In [1]: import numpy as np

In [2]: np.set_printoptions(suppress=True, linewidth=120)

In [3]: m1 = np.loadtxt("arr.csv", delimiter=",")

In [4]: m1
Out[4]: 
array([[ 1.,  0.,  1.,  1.,  1.,  0.,  2.,  1.,  2.,  0.,  0.,  0.,  2.],
       [ 2.,  0.,  1.,  0.,  2.,  0.,  2.,  1.,  1.,  0.,  1.,  1.,  1.],
       [ 2.,  1.,  1.,  2.,  1.,  2.,  0.,  2.,  2.,  0.,  0.,  1.,  0.],
       [ 0.,  0.,  2.,  2.,  1.,  1.,  2.,  0.,  1.,  1.,  1.,  2.,  2.],
       [ 1.,  1.,  1.,  0.,  2.,  1.,  0.,  2.,  1.,  1.,  1.,  2.,  2.],
       [ 1.,  0.,  1.,  1.,  1.,  0.,  0.,  2.,  1.,  1.,  2.,  0.,  2.],
       [ 2.,  1.,  1.,  0.,  2.,  0.,  1.,  1.,  2.,  0.,  2.,  1.,  2.],
       [ 1.,  0.,  1.,  0.,  1.,  1.,  1.,  2.,  2.,  0.,  1.,  2.,  1.],
       [ 0.,  0.,  0.,  1.,  2.,  1.,  0.,  2.,  2.,  2.,  2.,  2.,  0.],
       [ 2.,  1.,  1.,  0.,  1.,  0.,  2.,  0.,  2.,  2.,  0.,  0.,  2.],
       [ 0.,  0.,  1.,  1.,  1.,  1.,  2.,  2.,  0.,  2.,  0.,  2.,  1.],
       [-5.,  0., -2.,  1., -5.,  0., -4., -2., -1.,  0., -3., -3., -1.]])

In [5]: # rank 11

In [6]: np.abs(np.diag(np.linalg.qr(m1)[1])) > 1e-9
Out[6]: array([ True,  True,  True,  True,  True,  True,  True,  True,  True,  True,  True, False])

In [7]: np.linalg.lstsq(m1[:-1].T, m1[-1])[2]
Out[7]: np.int32(11)

In [8]: left, s, vt = np.linalg.svd(m1)

In [9]: np.argmax(s[:-1] / (s[1:] + 1e-6)) + 1
Out[9]: np.int64(11)

In [10]: s.round(2) + 0
Out[10]: array([15.38,  5.81,  4.42,  3.8 ,  3.21,  2.51,  2.13,  2.01,  1.85,  0.95,  0.48,  0.  ])

In [11]: B = left[:, :11] @ np.diag(s[:11]) @ vt[:11]

In [12]: round(np.linalg.norm(m1 - B) / np.linalg.norm(m1), 2)
Out[12]: np.float64(0.0)

In [13]: round(np.linalg.norm(m1 - B, 2), 2), round(s[11], 2)
Out[13]: (np.float64(0.0), np.float64(0.0))

In [14]: np.linalg.matrix_rank(B)
Out[14]: np.int64(11)

In [15]: A = np.loadtxt("dump.csv", delimiter=",")

In [16]: A
Out[16]: 
array([[-0.02, -0.01,  0.01,  0.  ,  0.  ,  0.02],
       [ 0.28,  0.13,  0.38,  1.2 ,  2.19, -1.61],
       [ 0.59,  0.18,  0.81,  2.38,  4.4 , -3.21],
       [ 0.  , -0.01, -0.01,  0.  ,  0.  , -0.01],
       [ 0.01, -0.01,  0.02,  0.01, -0.03,  0.01],
       [ 0.01, -0.02,  0.01, -0.01,  0.  , -0.02],
       [ 0.61,  0.16,  0.81,  2.39,  4.4 , -3.21],
       [ 0.05, -0.03,  0.02,  0.  , -0.02, -0.01],
       [ 0.31,  0.09,  0.4 ,  1.2 ,  2.19, -1.57],
       [ 0.3 ,  0.1 ,  0.42,  1.19,  2.23, -1.59],
       [ 0.28,  0.07,  0.4 ,  1.2 ,  2.21, -1.63],
       [ 0.65,  0.17,  0.74,  2.41,  4.39, -3.2 ],
       [ 0.61,  0.17,  0.8 ,  2.41,  4.41, -3.19],
       [ 0.62,  0.19,  0.85,  2.39,  4.4 , -3.21],
       [ 0.6 ,  0.21,  0.82,  2.4 ,  4.4 , -3.21],
       [ 0.62,  0.23,  0.79,  2.37,  4.38, -3.21],
       [ 0.29,  0.08,  0.4 ,  1.22,  2.19, -1.6 ],
       [ 0.29,  0.09,  0.4 ,  1.17,  2.22, -1.61],
       [ 0.32,  0.08,  0.39,  1.2 ,  2.2 , -1.61],
       [ 0.02,  0.04, -0.01,  0.04, -0.02,  0.  ],
       [ 0.29,  0.06,  0.37,  1.19,  2.2 , -1.6 ],
       [ 0.55,  0.22,  0.77,  2.38,  4.37, -3.17],
       [-0.02,  0.  ,  0.01, -0.01,  0.02,  0.01],
       [ 0.  , -0.01,  0.01, -0.03, -0.03,  0.06],
       [ 0.29,  0.08,  0.42,  1.22,  2.24, -1.61],
       [ 0.62,  0.18,  0.8 ,  2.38,  4.38, -3.24],
       [ 0.29,  0.09,  0.41,  1.22,  2.17, -1.62],
       [ 0.64,  0.17,  0.77,  2.42,  4.41, -3.2 ],
       [ 0.31,  0.09,  0.39,  1.2 ,  2.2 , -1.6 ]])

In [17]: round(np.linalg.norm(A[12] - A[17]), 2)
Out[17]: np.float64(3.02)

In [18]: round(float(np.linalg.norm(A) ** 2 / np.linalg.norm(A, 2) ** 2), 2)
Out[18]: 1.0

In [19]: np.round(np.linalg.norm(A, axis=0), 2)
Out[19]: array([ 2.17,  0.67,  2.84,  8.55, 15.7 , 11.45])

In [20]: np.round(np.linalg.norm(A, 2), 2)
Out[20]: np.float64(21.54)
